In [1]: import numpy as np

In [2]: np.set_printoptions(precision=1, suppress=True, linewidth=120)

In [3]: mat = np.load("sample17.npy")

In [4]: mat
Out[4]: 
array([[  1.4,   1.8,   1.9,   0.9,  -1.7,   1.9,  -0.6,  -4. ,   1.6],
       [ -4.5,   1.9,  -0.1,   0.3,   9.7,   1.7,   1.8,   0. ,   0.2],
       [ -2.1,  -2.7,   2.3,   1.8,   5.1,  -0.8,  -1. ,   2.3,  -4.1],
       [ -4.9,  -5.5,   1.9,   1.8,  -4.2,   1.6,  -4.5,  -2.1,   3.6],
       [ -5.9,  -2.2,   2.5,  -3.2,   1. ,  -1.6,  -2.1,   7.1,  -4.1],
       [ -0.2,   5.6,   1. ,   5.7,   7.5,  -3. ,   1.4,   0.7,  -7.4],
       [  0. ,   3.2,   0.8,  -1.6,  -1.5,  -3.8,  -2.2,   2.8,  -0.5],
       [  2.6,  -7.7,  -1.6,   2.2,  -6.4,  -0.5,   4.1,  -0.5,  -1.6],
       [  0.7,   0.5,  -0.2,  -4. ,  -4.4,   1.5,   1.6,   6.4,  -1.6],
       [ -0.6,  -0.5,   1.7,  -3.4,   1.4,   1.8,   5.3,   1.4,  -3.4],
       [  1.6,  -3.7,   1.2,  -0.9, -11. ,  -1.8,  -0.2,   3.1,  -2.4],
       [ -0.3,  -6.8,  -3.1,  -3.6,   5.5,   2.1,  -0.8,   5.8,  -7.6],
       [ -2.6,  -3.1,  -1.5,   2.6,  -8.3,   2.1,   0.9,  -2.3,  -2.2],
       [ -1.1,   3.6,  -4.1,   2.4,  -5.8,  -0.9,   3.8,   3. ,   0.7],
       [  0. ,   2.5,  -0.8,  -3.8,  -4.7,   3.3,  -5.8,  -0.1,  -4.7],
       [ -0.6,   3. ,  -0.1,  -3. ,   0.5,  -0.3,   2.6,  -0.8,   3.2],
       [  2.7,  -2.6,  -1.1,   2.2,   3.8,  -3.1,   1.5,   4.5,  -1.4],
       [ -1.5,   5.6,   5.3,  -6.4,   0.2,   1.4,  -1.6,   2.3,   0.3],
       [ -5.2,  -2.1,  -0.1,  -3.3,  -5. ,  -1.6,   1. ,   1.3,   1.2]])

In [5]: idx = mat[:, 6] > np.median(mat[:, 6])

In [6]: r0 = mat[idx].mean(axis=0) - mat[~idx].mean(axis=0)

In [7]: r0
Out[7]: array([ 0.7,  1.3, -1.6,  1.1,  2.1, -0.9,  4.4,  0.3,  0.9])

In [8]: idx.astype(int)
Out[8]: array([0, 1, 0, 0, 0, 1, 0, 1, 1, 1, 0, 0, 0, 1, 0, 1, 1, 0, 1])

In [9]: cen = mat - mat.mean(axis=0)

In [10]: Uu, sv, VT = np.linalg.svd(cen, full_matrices=False)

In [11]: (np.sign(Uu[:, 0]) == np.sign(Uu[0, 0])).astype(int)
Out[11]: array([1, 0, 0, 1, 0, 0, 0, 1, 1, 0, 1, 0, 1, 1, 1, 0, 0, 0, 1])

In [12]: np.round(np.abs(VT[-1]), 1) + 0
Out[12]: array([0.1, 0.1, 0.3, 0.4, 0. , 0.6, 0. , 0.5, 0.2])

In [13]: np.abs(Uu[:, 0]).argmax()
Out[13]: np.int64(5)

In [14]: np.searchsorted(np.cumsum(sv ** 2) / (sv ** 2).sum(), 0.9) + 1
Out[14]: np.int64(6)

In [15]: np.round(sv ** 2 / (sv ** 2).sum(), 1) + 0
Out[15]: array([0.3, 0.2, 0.1, 0.1, 0.1, 0.1, 0. , 0. , 0. ])

In [16]: np.round(cen.mean(axis=0), 1) + 0
Out[16]: array([0., 0., 0., 0., 0., 0., 0., 0., 0.])

In [17]: sv
Out[17]: array([25. , 17.8, 16.2, 14.1, 11.7, 10.4,  8.6,  7.3,  4.4])

In [18]: out = np.array([[-0.3, -0.7, -0.8],
    ...:     [2.0, -0.2, 1.0],
    ...:     [-0.4, -0.3, 0.8],
    ...:     [0.2, 0.3, 1.1],
    ...:     [0.0, -0.1, 0.3],
    ...:     [-0.1, 1.1, 0.7],
    ...:     [-0.8, -0.3, 1.0],
    ...:     [0.8, 0.8, 0.3],
    ...:     [-0.6, 1.1, -2.3],
    ...:     [1.0, -2.1, -0.1],
    ...:     [-0.5, -1.2, -0.7]])

In [19]: C = np.array([[-0.2, -0.3, 0.1, 0.0, -0.6, 0.2, -0.6, -0.1, -1.2, -0.2, 0.2, 0.2, 0.2, 0.9, 0.0, -0.1],
    ...:     [-0.2, 1.2, -1.0, -0.3, -0.8, 0.2, 1.0, 1.4, 2.5, 0.2, 0.9, 1.7, -1.1, 1.1, 1.6, -1.6],
    ...:     [0.2, 0.5, 0.1, 0.9, -0.4, -0.4, 1.6, 2.1, -0.8, -1.4, -2.1, -0.1, -0.1, -1.4, 0.1, -1.8]])

In [20]: W0 = out @ C

In [21]: W0.round(1) + 0
Out[21]: 
array([[ 0. , -1.2,  0.6, -0.5,  1.1,  0.1, -1.8, -2.6, -0.7,  1. ,  1. , -1.2,  0.8,  0.1, -1.2,  2.6],
       [-0.2, -0.3,  0.5,  1. , -1.4,  0. ,  0.2,  1.6, -3.7, -1.8, -1.9,  0. ,  0.5,  0.2, -0.2, -1.7],
       [ 0.3,  0.2,  0.3,  0.8,  0.2, -0.5,  1.2,  1.3, -0.9, -1.1, -2. , -0.7,  0.2, -1.8, -0.4, -0.9],
       [ 0.1,  0.8, -0.2,  0.9, -0.8, -0.3,  1.9,  2.7, -0.4, -1.5, -2. ,  0.4, -0.4, -1. ,  0.6, -2.5],
       [ 0.1,  0. ,  0.1,  0.3,  0. , -0.1,  0.4,  0.5, -0.5, -0.4, -0.7, -0.2,  0.1, -0.5, -0.1, -0.4],
       [-0.1,  1.7, -1. ,  0.3, -1.1, -0.1,  2.3,  3. ,  2.3, -0.7, -0.5,  1.8, -1.3,  0.1,  1.8, -3. ],
       [ 0.4,  0.4,  0.3,  1. ,  0.3, -0.6,  1.8,  1.8, -0.6, -1.3, -2.5, -0.8,  0.1, -2.4, -0.4, -1.2],
       [-0.3,  0.9, -0.7,  0. , -1.2,  0.2,  0.8,  1.7,  0.8, -0.4,  0.3,  1.5, -0.8,  1.2,  1.3, -1.9],
       [-0.6,  0.4, -1.4, -2.4,  0.4,  1. , -2.2, -3.2,  5.3,  3.6,  5.7,  2. , -1.1,  3.9,  1.5,  2.4],
       [ 0.2, -2.9,  2.2,  0.5,  1.1, -0.2, -2.9, -3.2, -6.4, -0.5, -1.5, -3.4,  2.5, -1.3, -3.4,  3.4],
       [ 0.2, -1.6,  1.1, -0.3,  1.5, -0.1, -2. , -3.1, -1.8,  0.8,  0.3, -2.1,  1.3, -0.8, -2. ,  3.2]])

In [22]: # looks like rank 3

In [23]: rng = np.random.default_rng(508)

In [24]: out = W0 + rng.integers(-2, 3, (11, 3)) @ rng.integers(-2, 3, (3, 16))

In [25]: out.round(1) + 0
Out[25]: 
array([[  6. ,  -4.2,   0.6,  -4.5,   5.1,  -0.9,   1.2,  -6.6,  -0.7,   5. ,   2. ,  -0.2,   0.8,   2.1,   0.8,
         -0.4],
       [ -3.2,  -0.3,   2.5,   2. ,  -4.4,   2. ,   0.2,   5.6,  -5.7,  -5.8,  -3.9,   0. ,   2.5,  -1.8,  -1.2,
          2.3],
       [ -5.7,   0.2,   2.3,   2.8,  -3.8,  -0.5,   1.2,   3.3,  -2.9,  -3.1,  -2. ,   1.3,   2.2,  -5.8,  -0.4,
         -2.9],
       [  5.1,  -1.2,  -0.2,  -2.1,   2.2,  -0.3,   3.9,   0.7,  -0.4,   0.5,  -2. ,   0.4,  -0.4,   1. ,   1.6,
         -2.5],
       [  6.1,  -3. ,   0.1,  -3.7,   4. ,  -1.1,   3.4,  -3.5,  -0.5,   3.6,   0.3,   0.8,   0.1,   1.5,   1.9,
         -3.4],
       [ -0.1,   1.7,  -1. ,   0.3,  -1.1,  -0.1,   2.3,   3. ,   2.3,  -0.7,  -0.5,   1.8,  -1.3,   0.1,   1.8,
         -3. ],
       [ -1.6,   8.4,  -5.7,   7. ,   0.3,  -0.6,  -6.2,   3.8,   5.4,  -3.3,  -2.5,  -6.8,  -5.9,   1.5,  -4.4,
          4.8],
       [ -1.3,   1.9,  -0.7,   1. ,  -2.2,   1.2,  -0.2,   3.7,   0.8,  -2.4,  -0.7,   0.5,  -0.8,   1.2,   0.3,
          1.1],
       [ -0.6,   3.4,  -4.4,  -0.4,   1.4,   0. ,  -5.2,  -4.2,   8.3,   4.6,   6.7,   0. ,  -4.1,   5.9,   0.5,
          2.4],
       [  4.2,   5.1,  -6.8,   4.5,   6.1,  -2.2, -10.9,  -6.2,   2.6,   2.5,   0.5, -10.4,  -6.5,   6.7,  -6.4,
          6.4],
       [  3.2,  -1.6,   0.1,  -1.3,   3.5,  -0.1,  -2. ,  -4.1,  -0.8,   1.8,   0.3,  -3.1,   0.3,   1.2,  -2. ,
          4.2]])

In [26]: np.linalg.matrix_rank(out - W0, tol=1e-8)
Out[26]: np.int64(3)

In [27]: np.round(np.linalg.svd(out - W0, compute_uv=False), 1) + 0
Out[27]: array([31.8, 23.5,  7.7,  0. ,  0. ,  0. ,  0. ,  0. ,  0. ,  0. ,  0. ])
